$ python -q
>>> import numpy as np
>>> np.set_printoptions(suppress=True, linewidth=160)
>>> rnd = lambda a: np.round(a, 1) + 0
>>> E = np.array([[-1.0, 1.0, 0.0, 0.0],
...     [0.0, -1.0, 1.0, 0.0],
...     [0.0, 0.0, -1.0, 1.0],
...     [0.0, 0.0, 0.0, -1.0]])
>>> E
array([[-1.,  1.,  0.,  0.],
       [ 0., -1.,  1.,  0.],
       [ 0.,  0., -1.,  1.],
       [ 0.,  0.,  0., -1.]])
>>> ev, evecs = np.linalg.eig(E)
>>> rnd(np.sort(np.linalg.eigvals(E @ E)))
array([1., 1., 1., 1.])
>>> rnd(np.sort(np.linalg.eigvals(np.linalg.inv(E))))
array([-1., -1., -1., -1.])
>>> np.prod(ev)
np.float64(1.0)
>>> E @ evecs[:, 0] - ev[0] * evecs[:, 0]
array([0., 0., 0., 0.])
>>> rnd(np.linalg.matrix_power(E - np.diag(np.diag(E)), 4))
array([[0., 0., 0., 0.],
       [0., 0., 0., 0.],
       [0., 0., 0., 0.],
       [0., 0., 0., 0.]])
>>> [int(np.linalg.matrix_rank(np.linalg.matrix_power(E, p))) for p in range(1, 5)]
[4, 4, 4, 4]
>>> r0 = np.array([2, 5, 7, 8, 4, 5, 1, 6])
>>> r1 = np.array([0, 0, -1, -4, -9, -5])
>>> arr = r0[:, None] + r1[None, :]
>>> arr
array([[ 2,  2,  1, -2, -7, -3],
       [ 5,  5,  4,  1, -4,  0],
       [ 7,  7,  6,  3, -2,  2],
       [ 8,  8,  7,  4, -1,  3],
       [ 4,  4,  3,  0, -5, -1],
       [ 5,  5,  4,  1, -4,  0],
       [ 1,  1,  0, -3, -8, -4],
       [ 6,  6,  5,  2, -3,  1]])
>>> T = np.stack([arr, 2 * arr, arr[::-1]])
>>> np.linalg.matrix_rank(T.reshape(3, -1))
np.int64(2)
>>> T.shape
(3, 8, 6)
>>> J = np.load("a.npy")
>>> J
array([[-1,  2, -2],
       [ 0,  2, -1],
       [ 0,  1, -1],
       [-1,  1,  0],
       [-1,  0,  1],
       [-1, 12, -7]])
>>> x0 = np.array([2, -1, -1])
>>> target = J @ x0
>>> target
array([-2, -1,  0, -3, -3, -7])
>>> rnd(np.linalg.pinv(J) @ J)
array([[1., 0., 0.],
       [0., 1., 0.],
       [0., 0., 1.]])
>>> rnd(np.linalg.solve(J.T @ J, J.T @ target))
array([ 2., -1., -1.])
>>> rng = np.random.default_rng(76)
>>> target = target + 0.3 * rng.normal(size=6)
>>> rnd(target)
array([-2.2, -0.5,  0.3, -2.8, -2.7, -7.5])
>>> c, *_ = np.linalg.lstsq(J, target)
>>> c.round()
array([ 2., -1., -1.])
>>> rnd(J.T @ (target - J @ c))
array([0., 0., 0.])
>>> rnd(np.linalg.norm(target - J @ c))
np.float64(0.7)
>>> rnd(c)
array([ 2. , -0.9, -0.8])
>>> P = J @ np.linalg.solve(J.T @ J, J.T)
>>> rnd(P)
array([[ 0.9, -0.2,  0.2,  0.1, -0.1,  0. ],
       [-0.2,  0.1,  0. ,  0. ,  0. ,  0.2],
       [ 0.2,  0. ,  0.1, -0.1, -0.2,  0.1],
       [ 0.1,  0. , -0.1,  0.4,  0.5,  0. ],
       [-0.1,  0. , -0.2,  0.5,  0.6,  0. ],
       [ 0. ,  0.2,  0.1,  0. ,  0. ,  1. ]])
>>> np.linalg.matrix_rank(np.eye(6) - P)
np.int64(3)
>>> np.allclose(P @ P, P)
True
>>> X = np.load("x.npy")
>>> X
array([[  0.7,  -0.4,  -0.6],
       [ -2.6,   0.5,   1.1],
       [ -0.2,  -0.3,  -1.5],
       [ -1.7,   0.5,   1.3],
       [  0.7,  -1.4,  -0.1],
       [ -0.6,   1.2,  -1. ],
       [  1.3,   0.6,  -0.5],
       [  0.3,  -0.2,   1.2],
       [  2.5, -10.5,   2.5],
       [  0.1,   0.6,  -1.4]])
>>> Xc = X - X.mean(axis=0)
>>> evecs = np.linalg.svd(Xc)[2][:1]
>>> other = Xc - Xc @ evecs.T @ evecs
>>> rnd(np.diag(evecs.T @ evecs))
array([0.1, 0.9, 0.1])
>>> np.linalg.norm(other, axis=1).round(6).argmax()
np.int64(1)
>>> cent = X[[3, 2]].astype(float)
>>> for _ in range(7):
...     idx = np.linalg.norm(X[:, None] - cent, axis=-1).argmin(axis=1)
...     cent = np.array([X[idx == j].mean(axis=0) for j in range(2)])
... 
>>> idx
array([0, 0, 0, 0, 0, 0, 0, 0, 1, 0])
>>> np.bincount(idx)
array([9, 1])
>>> rnd(cent[1] - cent[0])
array([  2.7, -10.6,   2.7])
>>> P = X @ np.linalg.solve(X.T @ X, X.T)
>>> np.linalg.matrix_rank(np.eye(10) - P)
np.int64(7)
>>> rnd(np.linalg.eigvalsh(P))
array([0., 0., 0., 0., 0., 0., 0., 1., 1., 1.])
>>> rnd(np.diag(P))
array([0.1, 0.5, 0.4, 0.3, 0. , 0.1, 0.2, 0.2, 1. , 0.2])
>>> rnd(np.trace(P))
np.float64(3.0)
>>> np.allclose(P @ P, P)
True
>>> data = np.array([[9.8, 10.2, 0.3, 0.3, 29.2, 9.2],
...     [9.0, 9.7, -1.2, 0.8, 30.2, 8.9],
...     [10.5, 10.6, 0.8, 0.7, 29.2, 9.7],
...     [9.7, 11.1, -1.2, 0.8, 27.9, 10.0],
...     [10.7, 8.6, -0.8, 0.8, 30.3, 10.8],
...     [9.5, 8.6, -0.4, 1.4, 30.3, 10.5],
...     [10.7, 10.9, -2.2, -0.6, 30.5, 12.1],
...     [10.9, 8.1, 0.1, 0.3, 30.4, 10.6],
...     [8.9, 10.9, 0.0, -1.2, 30.3, 9.3],
...     [9.3, 10.0, -0.8, -0.4, 30.2, 10.6]])
>>> data
array([[ 9.8, 10.2,  0.3,  0.3, 29.2,  9.2],
       [ 9. ,  9.7, -1.2,  0.8, 30.2,  8.9],
       [10.5, 10.6,  0.8,  0.7, 29.2,  9.7],
       [ 9.7, 11.1, -1.2,  0.8, 27.9, 10. ],
       [10.7,  8.6, -0.8,  0.8, 30.3, 10.8],
       [ 9.5,  8.6, -0.4,  1.4, 30.3, 10.5],
       [10.7, 10.9, -2.2, -0.6, 30.5, 12.1],
       [10.9,  8.1,  0.1,  0.3, 30.4, 10.6],
       [ 8.9, 10.9,  0. , -1.2, 30.3,  9.3],
       [ 9.3, 10. , -0.8, -0.4, 30.2, 10.6]])
>>> other = data + rng.integers(-2, 3, (10, 1)) @ rng.integers(-2, 3, (1, 6))
>>> rnd(other)
array([[ 9.8, 12.2,  2.3,  1.3, 28.2, 10.2],
       [ 9. ,  9.7, -1.2,  0.8, 30.2,  8.9],
       [10.5, 12.6,  2.8,  1.7, 28.2, 10.7],
       [ 9.7,  7.1, -5.2, -1.2, 29.9,  8. ],
       [10.7,  4.6, -4.8, -1.2, 32.3,  8.8],
       [ 9.5, 10.6,  1.6,  2.4, 29.3, 11.5],
       [10.7,  6.9, -6.2, -2.6, 32.5, 10.1],
       [10.9, 10.1,  2.1,  1.3, 29.4, 11.6],
       [ 8.9,  6.9, -4. , -3.2, 32.3,  7.3],
       [ 9.3, 14. ,  3.2,  1.6, 28.2, 12.6]])
>>> rnd(other - data)
array([[ 0.,  2.,  2.,  1., -1.,  1.],
       [ 0.,  0.,  0.,  0.,  0.,  0.],
       [ 0.,  2.,  2.,  1., -1.,  1.],
       [ 0., -4., -4., -2.,  2., -2.],
       [ 0., -4., -4., -2.,  2., -2.],
       [ 0.,  2.,  2.,  1., -1.,  1.],
       [ 0., -4., -4., -2.,  2., -2.],
       [ 0.,  2.,  2.,  1., -1.,  1.],
       [ 0., -4., -4., -2.,  2., -2.],
       [ 0.,  4.,  4.,  2., -2.,  2.]])
>>> rnd(np.linalg.svd(other - data, compute_uv=False))
array([16.2,  0. ,  0. ,  0. ,  0. ,  0. ])
